% ipython --no-banner

In [1]: import numpy as np

In [2]: np.set_printoptions(precision=3, suppress=True, linewidth=120)

In [3]: def rnd(a):
   ...:     return np.round(a, 3) + 0
   ...: 

In [4]: rng = np.random.default_rng(10)

In [5]: theta = np.sort(rng.uniform(-2, 2, 34))

In [6]: X = np.c_[theta, theta ** 2, theta ** 3] @ np.array([[4, 6, 1], [8, 6, 5], [4, 2, 4]])

In [7]: rnd(X)
Out[7]: 
array([[-1.213, -2.19 , -3.207],
       [-1.13 , -2.173, -3.046],
       [-1.002, -2.148, -2.791],
       [-0.911, -2.131, -2.606],
       [-0.808, -2.112, -2.393],
       [-0.134, -2.01 , -0.728],
       [-0.04 , -2.002, -0.354],
       [ 0.   , -2.   , -0.003],
       [-0.059, -1.996,  0.28 ],
       [-0.157, -1.977,  0.366],
       [-0.239, -1.951,  0.379],
       [-0.299, -1.925,  0.37 ],
       [-0.322, -1.912,  0.363],
       [-0.587, -1.308,  0.04 ],
       [ 0.226,  0.323,  0.065],
       [ 0.328,  0.459,  0.098],
       [ 2.058,  2.425,  0.874],
       [ 3.154,  3.505,  1.466],
       [ 3.432,  3.769,  1.624],
       [ 8.403,  8.081,  4.727],
       [ 9.328,  8.832,  5.344],
       [15.44 , 13.579,  9.599],
       [16.426, 14.319, 10.307],
       [27.568, 22.376, 18.584],
       [27.889, 22.602, 18.828],
       [28.134, 22.774, 19.014],
       [30.635, 24.523, 20.928],
       [32.907, 26.098, 22.679],
       [36.388, 28.49 , 25.381],
       [44.858, 34.222, 32.047],
       [51.828, 38.861, 37.609],
       [58.186, 43.043, 42.733],
       [58.457, 43.22 , 42.952],
       [62.322, 45.742, 46.088]])

In [8]: other = np.c_[X[:, :2] @ np.array([[1, 3], [1, -4]]), np.array([2, 0, 2, 2, 2, 0, 1, 0, 2, 1, 2, 0, 1, 0, 0, 1, 2, 0, 2, 2, 2, 0, 1, 2, 2, 2, 2, 0, 2, 0, 0, 2, 1, 2])]

In [9]: rnd(other)
Out[9]: 
array([[ -3.403,   5.121,   2.   ],
       [ -3.304,   5.303,   0.   ],
       [ -3.15 ,   5.587,   2.   ],
       [ -3.042,   5.791,   2.   ],
       [ -2.92 ,   6.023,   2.   ],
       [ -2.144,   7.637,   0.   ],
       [ -2.042,   7.887,   1.   ],
       [ -2.   ,   8.   ,   0.   ],
       [ -2.054,   7.807,   2.   ],
       [ -2.134,   7.437,   1.   ],
       [ -2.19 ,   7.089,   2.   ],
       [ -2.223,   6.803,   0.   ],
       [ -2.234,   6.682,   1.   ],
       [ -1.895,   3.47 ,   0.   ],
       [  0.55 ,  -0.614,   0.   ],
       [  0.787,  -0.855,   1.   ],
       [  4.483,  -3.525,   2.   ],
       [  6.659,  -4.559,   0.   ],
       [  7.201,  -4.778,   2.   ],
       [ 16.484,  -7.116,   2.   ],
       [ 18.16 ,  -7.344,   2.   ],
       [ 29.02 ,  -7.996,   0.   ],
       [ 30.745,  -7.998,   1.   ],
       [ 49.944,  -6.801,   2.   ],
       [ 50.491,  -6.741,   2.   ],
       [ 50.908,  -6.695,   2.   ],
       [ 55.158,  -6.186,   2.   ],
       [ 59.005,  -5.672,   0.   ],
       [ 64.878,  -4.799,   2.   ],
       [ 79.08 ,  -2.314,   0.   ],
       [ 90.689,   0.041,   0.   ],
       [101.229,   2.386,   2.   ],
       [101.677,   2.489,   1.   ],
       [108.064,   3.998,   2.   ]])

In [10]: rnd(np.linalg.lstsq(X, other[:, 0])[0])
Out[10]: array([1., 1., 0.])

In [11]: np.linalg.matrix_rank(np.c_[X, other])
Out[11]: np.int64(4)
